In [1]: import numpy as np

In [2]: np.set_printoptions(precision=2, suppress=True, linewidth=120, sign=" ")

In [3]: mat = np.array([[1, -2, 4, -8],
   ...:     [1, -1, 1, -1],
   ...:     [1, 0, 0, 0],
   ...:     [1, 1, 1, 1],
   ...:     [1, 2, 4, 8],
   ...:     [1, 3, 9, 27],
   ...:     [1, 4, 16, 64],
   ...:     [1, 5, 25, 125],
   ...:     [1, 6, 36, 216],
   ...:     [1, 7, 49, 343],
   ...:     [1, 8, 64, 512],
   ...:     [1, 9, 81, 729],
   ...:     [1, 10, 100, 1000]])

In [4]: Y = np.c_[mat[:, :3] @ np.array([[-3, -1, 1], [0, 2, -1], [2, 1, 1]]), np.array([-7, 9, 4, -7, 5, 8, 7, -3, -3, -7, 4, -6, -8])]

In [5]: Y
Out[5]: 
array([[  5,  -1,   7,  -7],
       [ -1,  -2,   3,   9],
       [ -3,  -1,   1,   4],
       [ -1,   2,   1,  -7],
       [  5,   7,   3,   5],
       [ 15,  14,   7,   8],
       [ 29,  23,  13,   7],
       [ 47,  34,  21,  -3],
       [ 69,  47,  31,  -3],
       [ 95,  62,  43,  -7],
       [125,  79,  57,   4],
       [159,  98,  73,  -6],
       [197, 119,  91,  -8]])

In [6]: np.round(np.linalg.norm(Y - mat @ np.linalg.lstsq(mat, Y)[0], axis=0), 2) + 0
Out[6]: array([  0.  ,   0.  ,   0.  ,  18.96])

In [7]: np.linalg.matrix_rank(np.c_[mat, Y])
Out[7]: np.int64(5)

In [8]: idx = Y[:, 0] > np.median(Y[:, 0])

In [9]: r0 = Y[idx].mean(axis=0) - Y[~idx].mean(axis=0)

In [10]: ((Y - Y.mean(axis=0)) @ r0 > 0).astype(int)
Out[10]: array([ 0,  0,  0,  0,  0,  0,  0,  0,  1,  1,  1,  1,  1])

In [11]: idx.astype(int)
Out[11]: array([ 0,  0,  0,  0,  0,  0,  0,  1,  1,  1,  1,  1,  1])

In [12]: np.argsort(-np.abs(r0).round(6), kind="stable")
Out[12]: array([ 0,  1,  2,  3])

In [13]: U, s, VT = np.linalg.svd(mat)

In [14]: s
Out[14]: array([ 1415.43,    27.48,     3.87,     2.07])

In [15]: Y = U[:, :1] @ np.diag(s[:1]) @ VT[:1]

In [16]: np.round(np.linalg.norm(mat - Y) / np.linalg.norm(mat), 2)
Out[16]: np.float64(0.02)

In [17]: round(float(np.linalg.norm(mat - Y, 2)), 2), np.round(s[1], 2)
Out[17]: (27.48, np.float64(27.48))

In [18]: Y = mat / np.sqrt((mat ** 2).mean(axis=1, keepdims=True))

In [19]: np.linalg.norm(Y, axis=1)
Out[19]: array([ 2.,  2.,  2.,  2.,  2.,  2.,  2.,  2.,  2.,  2.,  2.,  2.,  2.])

In [20]: np.linalg.matrix_rank(mat - mat.mean(axis=1, keepdims=True))
Out[20]: np.int64(3)

In [21]: rng = np.random.default_rng(427)

In [22]: idx = rng.permutation(4)

In [23]: Y = mat[:, idx] * rng.choice([-1, 1], 4)

In [24]: Y
Out[24]: 
array([[    1,    -4,    -2,     8],
       [    1,    -1,    -1,     1],
       [    1,     0,     0,     0],
       [    1,    -1,     1,    -1],
       [    1,    -4,     2,    -8],
       [    1,    -9,     3,   -27],
       [    1,   -16,     4,   -64],
       [    1,   -25,     5,  -125],
       [    1,   -36,     6,  -216],
       [    1,   -49,     7,  -343],
       [    1,   -64,     8,  -512],
       [    1,   -81,     9,  -729],
       [    1,  -100,    10, -1000]])

In [25]: U, _, VT = np.linalg.svd(mat.T @ Y)

In [26]: np.round(np.linalg.lstsq(mat, Y)[0], 2) + 0
Out[26]: 
array([[ 1.,  0.,  0.,  0.],
       [ 0.,  0.,  1.,  0.],
       [ 0., -1.,  0.,  0.],
       [ 0.,  0.,  0., -1.]])

In [27]: idx
Out[27]: array([ 0,  2,  1,  3])
